% python3 -q
>>> import numpy as np
>>> np.set_printoptions(precision=2, suppress=True, linewidth=140)
>>> def rd(a):
...     return np.round(a, 2) + 0
... 
>>> data = np.loadtxt("x.csv", delimiter=",")
>>> data
array([[1., 4., 0.],
       [0., 0., 0.],
       [3., 6., 2.],
       [2., 2., 2.],
       [2., 2., 2.],
       [0., 0., 0.],
       [2., 2., 2.],
       [3., 4., 2.],
       [0., 0., 0.],
       [0., 0., 0.],
       [2., 2., 2.],
       [0., 0., 0.],
       [3., 6., 2.],
       [0., 0., 0.],
       [0., 2., 0.],
       [0., 0., 0.],
       [1., 4., 0.],
       [0., 0., 0.],
       [1., 2., 0.],
       [1., 2., 0.],
       [0., 0., 0.],
       [0., 0., 0.],
       [0., 0., 0.],
       [2., 2., 2.],
       [2., 2., 2.],
       [0., 0., 0.],
       [0., 2., 0.],
       [0., 0., 0.],
       [0., 0., 0.],
       [0., 2., 0.],
       [2., 4., 2.],
       [0., 0., 0.],
       [0., 0., 0.],
       [0., 0., 0.],
       [0., 0., 0.],
       [0., 0., 0.]])
>>> C = data[[6, 19]].astype(float)
>>> for _ in range(6):
...     idx = np.linalg.norm(data[:, None] - C, axis=-1).argmin(axis=1)
...     C = np.array([data[idx == j].mean(axis=0) for j in range(2)])
... 
>>> idx
array([0, 1, 0, 0, 0, 1, 0, 0, 1, 1, 0, 1, 0, 1, 1, 1, 0, 1, 1, 1, 1, 1, 1, 0, 0, 1, 1, 1, 1, 1, 0, 1, 1, 1, 1, 1])
>>> np.abs(C[1] - C[0]).argmax()
np.int64(1)
>>> rd(C)
array([[2.08, 3.33, 1.67],
       [0.08, 0.42, 0.  ]])
>>> np.bincount(idx)
array([12, 24])
>>> A2 = np.array([[3, -5, 4, 3, -9],
...     [-5, -8, -6, 5, -5],
...     [6, 0, 8, -2, 9],
...     [3, -7, -5, -9, -6],
...     [-4, 6, 2, -4, -8]])
>>> X = A2 + A2.T
>>> X
array([[  6, -10,  10,   6, -13],
       [-10, -16,  -6,  -2,   1],
       [ 10,  -6,  16,  -7,  11],
       [  6,  -2,  -7, -18, -10],
       [-13,   1,  11, -10, -16]])
>>> rd(np.sort(np.abs(np.linalg.eigvals(X))))
array([16.3 , 19.24, 21.08, 25.14, 29.11])
>>> np.linalg.matrix_power(X, 3)
array([[  1284,  -5066,   7654,    107,  -7473],
       [ -5066,  -6080,  -3140,  -1419,  -1855],
       [  7654,  -3140,   9834,  -2122,   6168],
       [   107,  -1419,  -2122, -10928,  -8386],
       [ -7473,  -1855,   6168,  -8386, -15066]])
>>> X @ X
array([[441,  15,  95,   8, 170],
       [ 15, 397, -75,  40,  52],
       [ 95, -75, 562, -24, -66],
       [  8,  40, -24, 513, 183],
       [170,  52, -66, 183, 647]])
>>> np.allclose(X @ X.T, X.T @ X)
True
>>> rd(np.abs(np.linalg.eigvals(X)).max())
np.float64(29.11)
>>> w, V = np.linalg.eig(X)
>>> rd(w)
array([ 25.14,  16.3 , -29.11, -21.08, -19.24])
>>> rd(X @ V[:, 0] - w[0] * V[:, 0])
array([0., 0., 0., 0., 0.])
>>> m1 = np.load("w.npy")
>>> m1
array([[ 10.47,   0.64,   6.43,  -2.3 ,   7.24,   2.67, -12.55,   5.12],
       [ -8.05,   1.98,   2.59,  10.75,   2.75,   2.12,  13.99,  -1.05],
       [ -2.66, -10.81,   3.64,  11.5 ,   0.86,  -7.69,  -8.01,  -2.55],
       [ -4.02,   0.27,  -9.11,  -3.13,   9.52, -13.88,   0.07,  -2.75],
       [  4.66,  -3.47,  -2.98, -12.26,  -1.78, -10.2 ,  -0.13,  -9.99],
       [-12.77,   4.44,   7.52,   2.74,  -2.21,   1.44,  -4.14,  11.36],
       [ 10.74, -13.02,  -3.89,  -0.12,   1.08,  -8.14,   1.4 ,  -5.53],
       [  2.17,   4.39,   1.2 ,   0.17,  10.78,  -0.44,  -9.88, -12.67],
       [ -0.91,  -3.15,  -6.35,   4.28,   6.76,   5.03,  11.03, -11.74],
       [-10.19,   8.25,  -4.21,   2.09,   2.34,  10.87,  -3.67,  -8.29],
       [ -5.46, -14.29,   0.  ,   1.48,   7.03,   6.8 ,   1.74,   8.07],
       [ -1.48,   3.36,  -2.71,   5.65,   2.51,   6.02,  16.38,   6.04],
       [ -0.37,   1.7 ,   1.51,  -8.07,  10.7 ,   7.64,   7.28,  10.18],
       [  8.13,  -9.67,  -2.84,  -4.41,   6.98,  12.02,  -4.19,  -1.4 ],
       [  4.22,  -5.52,  -3.34,  -2.62,  10.  ,  -1.94,  -7.98, -12.9 ],
       [  0.15,   7.43,  -3.55,  -8.02,  -7.46,  -0.73,  -6.32, -13.11],
       [  0.9 ,  12.73,   0.91,   0.32,  14.47,   3.09,  -0.34,  -4.14],
       [-14.37,   6.41,  -6.41,   9.45,  -1.83,  -1.68,  -3.93,   0.55],
       [ -4.65,  -5.68,  -3.03,   1.1 , -13.44,   2.31,  -9.76,   7.39],
       [  4.66,  -0.3 ,  -8.59, -14.41,  -2.47,  -0.69,   5.33,  -7.85],
       [  2.82, -10.49,   8.13,  -4.1 ,   5.57,  12.02,  -0.39,  -4.84],
       [ -3.7 ,  -4.76,  -3.03,   2.39,   1.52,  13.49,   4.08,  12.16],
       [ -2.67,  -2.7 ,   5.82, -11.92,   1.36,  -3.41,   0.71, -13.99],
       [  1.26,   3.95, -11.27,  -2.14,  -7.32,  -8.37, -10.99,  -2.62],
       [  4.94,  -0.11,   6.55,  -3.48,   0.79,  15.62,   8.71,   0.39],
       [ -2.62,   3.51,  -0.72,   2.8 ,  -7.49,   0.54, -15.25,   9.14],
       [ -8.05,   6.  ,   4.45,  -4.4 ,   9.48,   9.36,  -1.3 ,   8.99],
       [  3.31, -11.74,   1.63,   4.84,  -5.22,  11.28,   7.03,   4.62],
       [  7.27,  -3.88,   0.33,  -4.14, -14.64,  -6.27,  -7.4 ,  -2.55],
       [ -5.69,  -4.74,   8.93,   5.74,  -8.9 ,   6.11,  -9.82,   4.42],
       [-12.26,  -6.09,   4.6 ,   4.94,  12.34,   0.63,   3.6 ,  -1.23]])
>>> t3 = m1.reshape(31, 2, -1)
>>> np.einsum("ihd,jhd->hij", t3, t3).shape
(2, 31, 31)
>>> t3[:, 0]
array([[ 10.47,   0.64,   6.43,  -2.3 ],
       [ -8.05,   1.98,   2.59,  10.75],
       [ -2.66, -10.81,   3.64,  11.5 ],
       [ -4.02,   0.27,  -9.11,  -3.13],
       [  4.66,  -3.47,  -2.98, -12.26],
       [-12.77,   4.44,   7.52,   2.74],
       [ 10.74, -13.02,  -3.89,  -0.12],
       [  2.17,   4.39,   1.2 ,   0.17],
       [ -0.91,  -3.15,  -6.35,   4.28],
       [-10.19,   8.25,  -4.21,   2.09],
       [ -5.46, -14.29,   0.  ,   1.48],
       [ -1.48,   3.36,  -2.71,   5.65],
       [ -0.37,   1.7 ,   1.51,  -8.07],
       [  8.13,  -9.67,  -2.84,  -4.41],
       [  4.22,  -5.52,  -3.34,  -2.62],
       [  0.15,   7.43,  -3.55,  -8.02],
       [  0.9 ,  12.73,   0.91,   0.32],
       [-14.37,   6.41,  -6.41,   9.45],
       [ -4.65,  -5.68,  -3.03,   1.1 ],
       [  4.66,  -0.3 ,  -8.59, -14.41],
       [  2.82, -10.49,   8.13,  -4.1 ],
       [ -3.7 ,  -4.76,  -3.03,   2.39],
       [ -2.67,  -2.7 ,   5.82, -11.92],
       [  1.26,   3.95, -11.27,  -2.14],
       [  4.94,  -0.11,   6.55,  -3.48],
       [ -2.62,   3.51,  -0.72,   2.8 ],
       [ -8.05,   6.  ,   4.45,  -4.4 ],
       [  3.31, -11.74,   1.63,   4.84],
       [  7.27,  -3.88,   0.33,  -4.14],
       [ -5.69,  -4.74,   8.93,   5.74],
       [-12.26,  -6.09,   4.6 ,   4.94]])
